$ ipython --no-banner

In [1]: import numpy as np

In [2]: import numpy.linalg as la

In [3]: np.set_printoptions(precision=2, suppress=True, linewidth=160, floatmode="fixed")

In [4]: def rd(a):
   ...:     return np.round(a, 2) + 0
   ...: 

In [5]: data = np.loadtxt("data.csv", delimiter=",")

In [6]: data
Out[6]: 
array([[ 3.00,  5.00,  8.00,  0.00,  1.00],
       [14.00,  3.00,  2.00, 22.00, 11.00],
       [ 7.00,  2.00,  2.00, 16.00, 10.00],
       [ 0.00,  0.00,  0.00,  0.00,  0.00],
       [10.00,  7.00, 10.00, 16.00, 11.00],
       [ 2.00,  1.00,  1.00,  7.00,  7.00],
       [ 1.00,  3.00,  7.00,  3.00,  2.00],
       [ 4.00,  8.00, 15.00,  3.00,  3.00],
       [ 4.00,  8.00, 15.00,  3.00,  3.00],
       [ 0.00,  0.00,  0.00,  0.00,  0.00],
       [ 7.00,  1.00,  0.00,  6.00,  1.00],
       [ 0.00,  0.00,  0.00,  0.00,  0.00],
       [ 2.00,  1.00,  1.00,  7.00,  7.00],
       [ 7.00,  1.00,  0.00,  6.00,  1.00],
       [ 0.00,  0.00,  0.00,  0.00,  0.00],
       [ 6.00,  9.00, 16.00, 10.00, 10.00],
       [ 6.00,  4.00,  8.00, 12.00,  5.00],
       [ 5.00,  1.00,  1.00,  9.00,  3.00],
       [ 8.00,  4.00,  7.00,  9.00,  3.00],
       [10.00,  5.00,  8.00, 16.00, 10.00],
       [ 1.00,  3.00,  7.00,  3.00,  2.00],
       [ 8.00,  4.00,  7.00,  9.00,  3.00],
       [ 0.00,  0.00,  0.00,  0.00,  0.00],
       [ 5.00,  1.00,  1.00,  9.00,  3.00],
       [ 1.00,  3.00,  7.00,  3.00,  2.00],
       [ 7.00,  1.00,  0.00,  6.00,  1.00],
       [ 1.00,  3.00,  7.00,  3.00,  2.00],
       [ 5.00,  1.00,  1.00,  9.00,  3.00],
       [ 0.00,  0.00,  0.00,  0.00,  0.00],
       [ 3.00,  5.00,  8.00,  0.00,  1.00],
       [ 1.00,  3.00,  7.00,  3.00,  2.00],
       [13.00,  5.00,  8.00, 18.00,  6.00],
       [ 3.00,  5.00,  8.00,  0.00,  1.00],
       [ 7.00,  2.00,  2.00, 16.00, 10.00],
       [ 9.00,  2.00,  1.00, 13.00,  8.00],
       [ 7.00,  1.00,  0.00,  6.00,  1.00]])

In [7]: Xs = data - data.mean(axis=0)

In [8]: vecs = la.svd(Xs)[2][:4]

In [9]: A2 = Xs - Xs @ vecs.T @ vecs

In [10]: rd(np.cov(Xs @ vecs.T, rowvar=False))
Out[10]: 
array([[60.88,  0.00,  0.00,  0.00],
       [ 0.00, 27.81,  0.00,  0.00],
       [ 0.00,  0.00,  4.76,  0.00],
       [ 0.00,  0.00,  0.00,  0.88]])

In [11]: rd(np.diag(vecs.T @ vecs))
Out[11]: array([0.92, 0.29, 0.86, 0.96, 0.96])

In [12]: A2 = np.c_[data[:, :4] @ np.array([[2, -1, 0, 2], [2, -2, -2, -2], [2, 2, 0, -2], [2, -1, -2, 2]]), np.array([1, -2, -3, -3, 3, 3, -2, 3, 3, 3, 2, 1, 3, 3, 1, 0, 1, -3, 3, 0, -1, -1, -2, 2, 3, 0, -2, 0, -2, -2, -3, -2, 1, 1, 2, 3])]

In [13]: A2
Out[13]: 
array([[ 32.00,   3.00, -10.00, -20.00,   1.00],
       [ 82.00, -38.00, -50.00,  62.00,  -2.00],
       [ 54.00, -23.00, -36.00,  38.00,  -3.00],
       [  0.00,   0.00,   0.00,   0.00,  -3.00],
       [ 86.00, -20.00, -46.00,  18.00,   3.00],
       [ 22.00,  -9.00, -16.00,  14.00,   3.00],
       [ 28.00,   4.00, -12.00, -12.00,  -2.00],
       [ 60.00,   7.00, -22.00, -32.00,   3.00],
       [ 60.00,   7.00, -22.00, -32.00,   3.00],
       [  0.00,   0.00,   0.00,   0.00,   3.00],
       [ 28.00, -15.00, -14.00,  24.00,   2.00],
       [  0.00,   0.00,   0.00,   0.00,   1.00],
       [ 22.00,  -9.00, -16.00,  14.00,   3.00],
       [ 28.00, -15.00, -14.00,  24.00,   3.00],
       [  0.00,   0.00,   0.00,   0.00,   1.00],
       [ 82.00,  -2.00, -38.00, -18.00,   0.00],
       [ 60.00, -10.00, -32.00,  12.00,   1.00],
       [ 32.00, -14.00, -20.00,  24.00,  -3.00],
       [ 56.00, -11.00, -26.00,  12.00,   3.00],
       [ 78.00, -20.00, -42.00,  26.00,   0.00],
       [ 28.00,   4.00, -12.00, -12.00,  -1.00],
       [ 56.00, -11.00, -26.00,  12.00,  -1.00],
       [  0.00,   0.00,   0.00,   0.00,  -2.00],
       [ 32.00, -14.00, -20.00,  24.00,   2.00],
       [ 28.00,   4.00, -12.00, -12.00,   3.00],
       [ 28.00, -15.00, -14.00,  24.00,   0.00],
       [ 28.00,   4.00, -12.00, -12.00,  -2.00],
       [ 32.00, -14.00, -20.00,  24.00,   0.00],
       [  0.00,   0.00,   0.00,   0.00,  -2.00],
       [ 32.00,   3.00, -10.00, -20.00,  -2.00],
       [ 28.00,   4.00, -12.00, -12.00,  -3.00],
       [ 88.00, -25.00, -46.00,  36.00,  -2.00],
       [ 32.00,   3.00, -10.00, -20.00,   1.00],
       [ 54.00, -23.00, -36.00,  38.00,   1.00],
       [ 50.00, -24.00, -30.00,  38.00,   2.00],
       [ 28.00, -15.00, -14.00,  24.00,   3.00]])

In [14]: la.matrix_rank(A2)
Out[14]: np.int64(5)

In [15]: rd(la.lstsq(data, A2[:, 0])[0])
Out[15]: array([2.00, 2.00, 2.00, 2.00, 0.00])
